>>> import numpy as np
>>> import numpy.linalg as la
>>> np.set_printoptions(precision=3, suppress=True, linewidth=160)
>>> J = np.load("out15.npy")
>>> J
array([[-5,  5,  1],
       [-5,  3,  0],
       [-4,  1, -3]])
>>> x = np.array([7, 0, 7])
>>> y = J @ x
>>> beta, lr = np.zeros(3), 1 / la.norm(J, 2) ** 2
>>> for i in range(10):
...     beta -= lr * J.T @ (J @ beta - y)
...     if i % 2 == 0: print(i, round(la.norm(J @ beta - y), 3))
... 
0 24.526
2 18.328
4 13.697
6 10.236
8 7.649
>>> print(beta)
[ 6.537 -0.801  5.433]
>>> r0 = np.array([3, 0, 1])
>>> np.polyval(r0, J[0])
array([76, 76,  4])
>>> np.cross(J[0, :3], J[2, :3])
array([-16, -19,  15])
>>> np.array([np.convolve(row, r0, "same") for row in J])
array([[ 15,  -2,   5],
       [  9,  -5,   3],
       [  3, -13,   1]])
>>> np.correlate(J[0], J[2], "full")
array([ 15, -20,  22, -19,  -4])
>>> W0 = np.loadtxt("w.csv", delimiter=",")
>>> W0
array([[19., 11.,  0.],
       [ 0.,  0., 11.],
       [ 7.,  5.,  0.],
       [ 9.,  6.,  0.],
       [ 0.,  0., 15.],
       [ 0.,  0., 17.],
       [ 0.,  0., 19.],
       [ 1.,  2.,  1.],
       [17., 10.,  0.],
       [ 0.,  0., 17.],
       [ 1.,  2.,  1.],
       [19., 11.,  0.],
       [ 9.,  6.,  0.],
       [ 0.,  0., 11.],
       [ 0.,  0., 17.],
       [19., 11.,  0.],
       [ 0.,  0., 19.],
       [ 7.,  5.,  0.],
       [ 3.,  3.,  0.],
       [17., 10.,  0.],
       [13.,  8.,  0.],
       [ 0.,  0.,  7.],
       [ 0.,  0.,  7.],
       [ 0.,  0.,  9.],
       [ 0.,  0.,  7.],
       [ 9.,  6.,  0.],
       [ 7.,  5.,  0.]])
>>> Y = np.c_[W0[:, :1] @ np.array([[4]]), np.array([2, 1, 1, 1, 0, 1, 0, 2, 2, 0, 2, 2, 2, 2, 2, 1, 0, 2, 2, 0, 2, 0, 1, 2, 2, 2, 0])]
>>> Y
array([[76.,  2.],
       [ 0.,  1.],
       [28.,  1.],
       [36.,  1.],
       [ 0.,  0.],
       [ 0.,  1.],
       [ 0.,  0.],
       [ 4.,  2.],
       [68.,  2.],
       [ 0.,  0.],
       [ 4.,  2.],
       [76.,  2.],
       [36.,  2.],
       [ 0.,  2.],
       [ 0.,  2.],
       [76.,  1.],
       [ 0.,  0.],
       [28.,  2.],
       [12.,  2.],
       [68.,  0.],
       [52.,  2.],
       [ 0.,  0.],
       [ 0.,  1.],
       [ 0.,  2.],
       [ 0.,  2.],
       [36.,  2.],
       [28.,  0.]])
>>> la.matrix_rank(np.c_[W0, Y])
np.int64(4)
>>> z = W0[:, 0] > np.median(W0[:, 0])
>>> r0 = W0[z].mean(axis=0) - W0[~z].mean(axis=0)
>>> np.argsort(-np.abs(r0).round(6), kind="stable")
array([0, 2, 1])
>>> z.astype(int)
array([1, 0, 1, 1, 0, 0, 0, 0, 1, 0, 0, 1, 1, 0, 0, 1, 0, 1, 1, 1, 1, 0, 0, 0, 0, 1, 1])
>>> (((W0 - W0.mean(axis=0)) @ r0 > 0) == z).mean()
np.float64(1.0)
>>> r0
array([ 11.78 ,   7.176, -11.286])
>>> ((W0 - W0.mean(axis=0)) @ r0 > 0).astype(int)
array([1, 0, 1, 1, 0, 0, 0, 0, 1, 0, 0, 1, 1, 0, 0, 1, 0, 1, 1, 1, 1, 0, 0, 0, 0, 1, 1])
>>> r0 = np.array([1, 0, 1])
>>> np.array([np.convolve(row, r0, "same") for row in W0])
array([[11., 19., 11.],
       [ 0., 11.,  0.],
       [ 5.,  7.,  5.],
       [ 6.,  9.,  6.],
       [ 0., 15.,  0.],
       [ 0., 17.,  0.],
       [ 0., 19.,  0.],
       [ 2.,  2.,  2.],
       [10., 17., 10.],
       [ 0., 17.,  0.],
       [ 2.,  2.,  2.],
       [11., 19., 11.],
       [ 6.,  9.,  6.],
       [ 0., 11.,  0.],
       [ 0., 17.,  0.],
       [11., 19., 11.],
       [ 0., 19.,  0.],
       [ 5.,  7.,  5.],
       [ 3.,  3.,  3.],
       [10., 17., 10.],
       [ 8., 13.,  8.],
       [ 0.,  7.,  0.],
       [ 0.,  7.,  0.],
       [ 0.,  9.,  0.],
       [ 0.,  7.,  0.],
       [ 6.,  9.,  6.],
       [ 5.,  7.,  5.]])
>>> np.cross(W0[2, :3], W0[19, :3])
array([  0.,   0., -15.])
>>> np.correlate(W0[2], W0[19], "full")
array([  0.,  70., 169.,  85.,   0.])
>>> np.polyval(r0, W0[2])
array([50., 26.,  1.])
